% python3 -q
>>> import numpy as np
>>> import numpy.linalg as la
>>> np.set_printoptions(precision=2, suppress=True, linewidth=160, legacy="1.25")
>>> J = np.load("arr.npy")
>>> print(J)
[[ 0  4 -1 -1  0  4  1  3  0]
 [-1  3 -2 -2 -1  3  0  2 -1]
 [ 1  5  0  0  1  5  2  4  1]
 [ 1  5  0  0  1  5  2  4  1]
 [ 1  5  0  0  1  5  2  4  1]]
>>> # row 3 repeats row 2
>>> left, sigma, VT = la.svd(J)
>>> print(np.argmax(sigma[:-1] / (sigma[1:] + 1e-6)) + 1)
2
>>> out = left[:, :2] @ np.diag(sigma[:2]) @ VT[:2]
>>> print(out.round(2) + 0)
[[ 0.  4. -1. -1.  0.  4.  1.  3.  0.]
 [-1.  3. -2. -2. -1.  3.  0.  2. -1.]
 [ 1.  5.  0.  0.  1.  5.  2.  4.  1.]
 [ 1.  5.  0.  0.  1.  5.  2.  4.  1.]
 [ 1.  5.  0.  0.  1.  5.  2.  4.  1.]]
>>> blk = np.stack([J, -3 * J, J[::-1]])
>>> print((blk @ J.T).shape)
(3, 5, 5)
>>> print(la.norm(blk, axis=(1, 2)))
[17.2  51.61 17.2 ]
>>> print(la.matrix_rank(blk))
[2 2 2]
>>> print(blk.sum(axis=0))
[[ 1 -3  2  2  1 -3  0 -2  1]
 [ 3 -1  4  4  3 -1  2  0  3]
 [-1 -5  0  0 -1 -5 -2 -4 -1]
 [-3 -7 -2 -2 -3 -7 -4 -6 -3]
 [-2 -6 -1 -1 -2 -6 -3 -5 -2]]
>>> print(la.matrix_rank(blk.reshape(3, -1)))
2
>>> print(np.unique(J.round(6), axis=0).shape)
(3, 9)
>>> try:
...     la.inv(J)
... except la.LinAlgError as e:
...     print(e)
... 
Last 2 dimensions of the array must be square
>>> print(np.round(np.trace(la.pinv(J) @ J), 2))
2.0
>>> print(np.abs(np.diag(la.qr(J)[1])) > 1e-9)
[ True  True False False False]
>>> rk = la.matrix_rank(J)
>>> print(rk)
2
>>> ns = la.svd(J)[2][rk:].T
>>> print(ns.shape)
(9, 7)
>>> mat = np.array([[5, -2, 2, -8, 7],
...     [2, 1, 9, 4, 0],
...     [0, 1, 9, 7, 3],
...     [-1, 0, -6, 0, 1],
...     [9, -8, -5, 9, -5],
...     [6, 5, -7, -8, 2],
...     [7, 6, 3, -1, 2],
...     [8, 6, 0, -8, 3],
...     [-5, -5, -4, -2, -8],
...     [-6, -7, -5, 5, 2]])
>>> print(mat)
[[ 5 -2  2 -8  7]
 [ 2  1  9  4  0]
 [ 0  1  9  7  3]
 [-1  0 -6  0  1]
 [ 9 -8 -5  9 -5]
 [ 6  5 -7 -8  2]
 [ 7  6  3 -1  2]
 [ 8  6  0 -8  3]
 [-5 -5 -4 -2 -8]
 [-6 -7 -5  5  2]]
>>> Xs = (mat - mat.mean(axis=0)) / mat.std(axis=0)
>>> print(Xs.std(axis=0))
[1. 1. 1. 1. 1.]
>>> c = la.lstsq(np.delete(Xs, 4, axis=1), Xs[:, 4])[0]
>>> print(np.abs(c).argmax())
3
>>> D = la.norm(mat[:, None] - mat[None], axis=-1)
>>> print(D[1])
[16.12  0.    4.69 15.87 19.39 20.88 10.72 17.18 18.81 18.14]
>>> print(la.norm(mat, axis=1))
[12.08 10.1  11.83  6.16 16.61 13.34  9.95 13.15 11.58 11.79]
>>> print(D.mean(axis=1).argmax())
4
>>> print(la.matrix_rank(D ** 2))
7
>>> W2 = mat[[0, 4]].astype(float)
>>> for _ in range(4):
...     z = la.norm(mat[:, None] - W2, axis=-1).argmin(axis=1)
...     W2 = np.array([mat[z == j].mean(axis=0) for j in range(2)])
... 
>>> print(z)
[0 0 0 1 1 0 0 0 1 1]
>>> print(W2)
[[ 4.67  2.83  2.67 -2.33  2.83]
 [-0.75 -5.   -5.    3.   -2.5 ]]
>>> print(np.abs(W2[1] - W2[0]).argmax())
1
>>> blk = np.stack([mat, -3 * mat, mat[::-1]])
>>> print(blk.shape)
(3, 10, 5)
>>> print((blk @ mat.T).shape)
(3, 10, 10)
>>> print(la.matrix_rank(blk.reshape(3, -1)))
2
>>> P = mat @ la.solve(mat.T @ mat, mat.T)
>>> print(np.trace(P))
5.0
>>> print(np.round(P @ mat[:, 0], 2) + 0)
[ 5.  2.  0. -1.  9.  6.  7.  8. -5. -6.]
>>> print(np.round(la.eigvalsh(P), 2) + 0)
[0. 0. 0. 0. 0. 1. 1. 1. 1. 1.]
>>> r0 = np.array([1, 1, 0, 3])
>>> X = np.array([np.roll(r0, i) for i in range(4)])
>>> print(X)
[[1 1 0 3]
 [3 1 1 0]
 [0 3 1 1]
 [1 0 3 1]]
>>> O, Rm = la.qr(X)
>>> print(round(float(np.trace(O @ O.T)), 2))
4.0
>>> print(O)
[[-0.3   0.21  0.25  0.9 ]
 [-0.9  -0.03  0.23 -0.36]
 [-0.    0.97 -0.16 -0.18]
 [-0.3  -0.12 -0.93  0.18]]
>>> print(O.shape, Rm.shape)
(4, 4) (4, 4)
>>> print(Rm)
[[-3.32 -1.21 -1.81 -1.21]
 [ 0.    3.09  0.59  1.47]
 [ 0.    0.   -2.72 -0.35]
 [ 0.    0.    0.    2.69]]
>>> print(round(float(abs(Rm[0, 0])), 2), round(la.norm(X[:, 0]), 2))
3.32 3.32
>>> print(np.round(O @ Rm, 2) + 0)
[[1. 1. 0. 3.]
 [3. 1. 1. 0.]
 [0. 3. 1. 1.]
 [1. 0. 3. 1.]]
>>> print(np.abs(np.diag(Rm)))
[3.32 3.09 2.72 2.69]
>>> print(np.round(O.T @ O, 2) + 0)
[[1. 0. 0. 0.]
 [0. 1. 0. 0.]
 [0. 0. 1. 0.]
 [0. 0. 0. 1.]]
>>> print(np.allclose(Rm.T @ Rm, X.T @ X))
True
>>> rng = np.random.default_rng(51)
>>> z = rng.permutation(4)
>>> print(z)
[1 2 3 0]
>>> out = X[z][:, z]
>>> print(np.allclose(out, X))
True
>>> print(out)
[[1 1 0 3]
 [3 1 1 0]
 [0 3 1 1]
 [1 0 3 1]]
>>> print(np.diag(out))
[1 1 1 1]
>>> print(out @ (-1.0) ** np.arange(4))
[-3.  3. -3.  3.]
>>> print(np.allclose(out @ out.T, out.T @ out))
True
>>> feats = np.load("block18.npy")
>>> print(feats)
[[ 0.4   0.7   0.4  -0.6  -0.44 -0.2 ]
 [ 2.3   0.5  -0.5  -0.7  -2.32  0.5 ]
 [-0.5  -0.5   0.1   0.5   0.54 -0.7 ]
 [-1.3  -0.3  -1.5  -0.4   1.33  1.  ]
 [ 2.   -2.3  -0.8   0.4  -2.08  0.5 ]
 [ 1.2  -1.9  -0.9  -1.4  -1.23  0.  ]
 [ 0.    0.5   0.8   0.9  -0.04  0.  ]
 [-0.8   2.    0.8  -0.3   0.83  1.9 ]
 [-0.2  -0.3   0.6  -0.6   0.21  1.7 ]
 [ 1.1  -1.1   0.2  -1.4  -1.11 -0.7 ]
 [ 0.1  -0.4  -0.8  -1.4  -0.16  0.6 ]
 [ 0.1  -1.1   0.5   0.2  -0.15 -0.4 ]
 [ 0.4  -0.3  -1.4   0.1  -0.38 -0.9 ]
 [-0.3  -1.   -1.7  -0.6   0.31 -0.8 ]
 [-0.4   0.9   0.2  -0.8   0.34  0.  ]
 [ 0.4  -0.8  -0.7  -0.9  -0.31  0.3 ]
 [ 1.5  -0.1  -1.3  -0.1  -1.53 -0.6 ]
 [ 0.4  -0.9   0.3  -0.5  -0.49  0.6 ]]
>>> Xs = (feats - feats.mean(axis=0)) / feats.std(axis=0)
>>> print(np.argwhere(np.abs(Xs) > 2))
[[1 0]
 [1 4]
 [6 3]
 [7 1]
 [7 5]]
>>> print(Xs.std(axis=0))
[1. 1. 1. 1. 1. 1.]
>>> c = la.lstsq(np.delete(Xs, 2, axis=1), Xs[:, 2])[0]
>>> print(np.round(1 - np.var(Xs[:, 2] - np.delete(Xs, 2, axis=1) @ c), 2))
0.31
>>> print(c)
[-6.23  0.34  0.16 -6.25  0.22]
>>> print(np.abs(c).argmax())
3
